$ python3 -q
>>> import numpy as np
>>> np.set_printoptions(suppress=True, linewidth=120)
>>> J = np.loadtxt("test13.csv", delimiter=",")
>>> print(J)
[[ 0. -1. -1.  2.  2.]
 [ 2.  0. -1. -1.  2.]
 [ 2.  2.  0. -1. -1.]
 [-1.  2.  2.  0. -1.]
 [-1. -1.  2.  2.  0.]]
>>> np.round(np.linalg.eigvals(J), 2)
array([-0.5+4.62j, -0.5-4.62j,  2. +0.j  , -0.5+1.09j, -0.5-1.09j])
>>> np.einsum("ij,ji->", J, J)
np.float64(-40.0)
>>> rng = np.random.default_rng(204)
>>> data = np.array([[0, 3, 0, 2, 1],
...     [1, 4, 1, 5, 3],
...     [0, 4, 2, 2, 1],
...     [2, 1, 3, 0, 2],
...     [3, 0, 2, 3, 0],
...     [0, 4, 4, 5, 4],
...     [4, 0, 1, 5, 0],
...     [5, 4, 5, 2, 1],
...     [0, 5, 2, 4, 5],
...     [0, 0, 1, 3, 3]]) * (rng.random((10, 5)) < 0.3)
>>> data
array([[0, 0, 0, 2, 1],
       [1, 4, 1, 0, 0],
       [0, 4, 2, 2, 1],
       [2, 0, 3, 0, 2],
       [0, 0, 0, 0, 0],
       [0, 0, 0, 0, 0],
       [4, 0, 0, 0, 0],
       [0, 0, 0, 0, 1],
       [0, 0, 0, 0, 0],
       [0, 0, 0, 0, 0]])
>>> Ac = (data - data.mean(axis=0)) / data.std(axis=0)
>>> np.round(Ac.std(axis=0), 2)
array([1., 1., 1., 1., 1.])
>>> np.argwhere(np.abs(Ac) > 2)
array([[3, 2],
       [3, 4],
       [6, 0]])
>>> b = np.linalg.lstsq(np.delete(Ac, 3, axis=1), Ac[:, 3])[0]
>>> np.round(1 - np.var(Ac[:, 3] - np.delete(Ac, 3, axis=1) @ b), 2)
np.float64(0.5)
>>> b.round(2)
array([-0.1 ,  0.73, -0.82,  0.97])
>>> proj = data @ np.linalg.solve(data.T @ data, data.T)
>>> np.trace(proj)
np.float64(5.0)
>>> print(np.allclose(proj @ proj, proj))
True
>>> print(np.round(proj @ data[:, 2], 2) + 0)
[0. 1. 2. 3. 0. 0. 0. 0. 0. 0.]
>>> Ac = data - data.mean(axis=0)
>>> U, sv, VT = np.linalg.svd(Ac, full_matrices=False)
>>> print(round((sv ** 2).sum() ** 2 / (sv ** 4).sum(), 2))
2.98
>>> np.round(sv ** 2 / (sv ** 2).sum(), 2)
array([0.47, 0.28, 0.16, 0.07, 0.01])
>>> np.round(Ac.mean(axis=0), 2) + 0
array([0., 0., 0., 0., 0.])
>>> np.abs(VT[0]).argmax()
np.int64(1)
>>> np.searchsorted(np.cumsum(sv ** 2) / (sv ** 2).sum(), 0.9) + 1
np.int64(3)
>>> labels = rng.integers(0, 3, 8)
>>> F = (labels[:, None] == labels) * 3 + np.eye(8)
>>> F
array([[4., 3., 0., 0., 0., 3., 3., 3.],
       [3., 4., 0., 0., 0., 3., 3., 3.],
       [0., 0., 4., 0., 3., 0., 0., 0.],
       [0., 0., 0., 4., 0., 0., 0., 0.],
       [0., 0., 3., 0., 4., 0., 0., 0.],
       [3., 3., 0., 0., 0., 4., 3., 3.],
       [3., 3., 0., 0., 0., 3., 4., 3.],
       [3., 3., 0., 0., 0., 3., 3., 4.]])
>>> W2 = data[[1, 9]].astype(float)
>>> for _ in range(4):
...     labels = np.linalg.norm(data[:, None] - W2, axis=-1).argmin(axis=1)
...     W2 = np.array([data[labels == j].mean(axis=0) for j in range(2)])
... 
>>> labels
array([1, 0, 0, 1, 1, 1, 1, 1, 1, 1])
>>> np.round(W2[1] - W2[0], 2)
array([ 0.25, -4.  , -1.12, -0.75,  0.  ])
>>> print(W2.round(2))
[[0.5  4.   1.5  1.   0.5 ]
 [0.75 0.   0.38 0.25 0.5 ]]
>>> np.bincount(labels)
array([2, 8])
>>> np.abs(W2[1] - W2[0]).argmax()
np.int64(1)
>>> t3 = np.stack([W2, 2 * W2, W2[::-1]])
>>> np.linalg.matrix_rank(t3)
array([2, 2, 2])
>>> (t3 @ W2.T).shape
(3, 2, 2)
>>> q, R = np.linalg.qr(F)
>>> q.shape, R.shape
((8, 8), (8, 8))
>>> np.round(abs(R[0, 0]), 2), round(float(np.linalg.norm(F[:, 0])), 2)
(np.float64(7.21), 7.21)
>>> print(np.round(q.T @ q, 2) + 0)
[[1. 0. 0. 0. 0. 0. 0. 0.]
 [0. 1. 0. 0. 0. 0. 0. 0.]
 [0. 0. 1. 0. 0. 0. 0. 0.]
 [0. 0. 0. 1. 0. 0. 0. 0.]
 [0. 0. 0. 0. 1. 0. 0. 0.]
 [0. 0. 0. 0. 0. 1. 0. 0.]
 [0. 0. 0. 0. 0. 0. 1. 0.]
 [0. 0. 0. 0. 0. 0. 0. 1.]]
>>> q.round(2)
array([[-0.55,  0.66,  0.  ,  0.  ,  0.  ,  0.38,  0.27, -0.21],
       [-0.42, -0.75,  0.  ,  0.  ,  0.  ,  0.38,  0.27, -0.21],
       [-0.  ,  0.  , -0.8 ,  0.  , -0.6 ,  0.  ,  0.  ,  0.  ],
       [-0.  ,  0.  , -0.  ,  1.  ,  0.  ,  0.  ,  0.  ,  0.  ],
       [-0.  ,  0.  , -0.6 , -0.  ,  0.8 ,  0.  ,  0.  ,  0.  ],
       [-0.42, -0.04, -0.  , -0.  , -0.  , -0.84,  0.27, -0.21],
       [-0.42, -0.04, -0.  , -0.  , -0.  , -0.02, -0.88, -0.21],
       [-0.42, -0.04, -0.  , -0.  , -0.  , -0.02, -0.02,  0.91]])
>>> G = q.T @ q
>>> np.round(np.trace(G), 2), round(float((q ** 2).sum()), 2)
(np.float64(8.0), 8.0)
>>> np.allclose(G, G.T)
True
>>> np.round(np.linalg.svd(q, compute_uv=False) ** 2, 2)
array([1., 1., 1., 1., 1., 1., 1., 1.])
>>> G.round(2) + 0
array([[1., 0., 0., 0., 0., 0., 0., 0.],
       [0., 1., 0., 0., 0., 0., 0., 0.],
       [0., 0., 1., 0., 0., 0., 0., 0.],
       [0., 0., 0., 1., 0., 0., 0., 0.],
       [0., 0., 0., 0., 1., 0., 0., 0.],
       [0., 0., 0., 0., 0., 1., 0., 0.],
       [0., 0., 0., 0., 0., 0., 1., 0.],
       [0., 0., 0., 0., 0., 0., 0., 1.]])
>>> np.round(np.linalg.eigvalsh(G)[::-1], 2)
array([1., 1., 1., 1., 1., 1., 1., 1.])
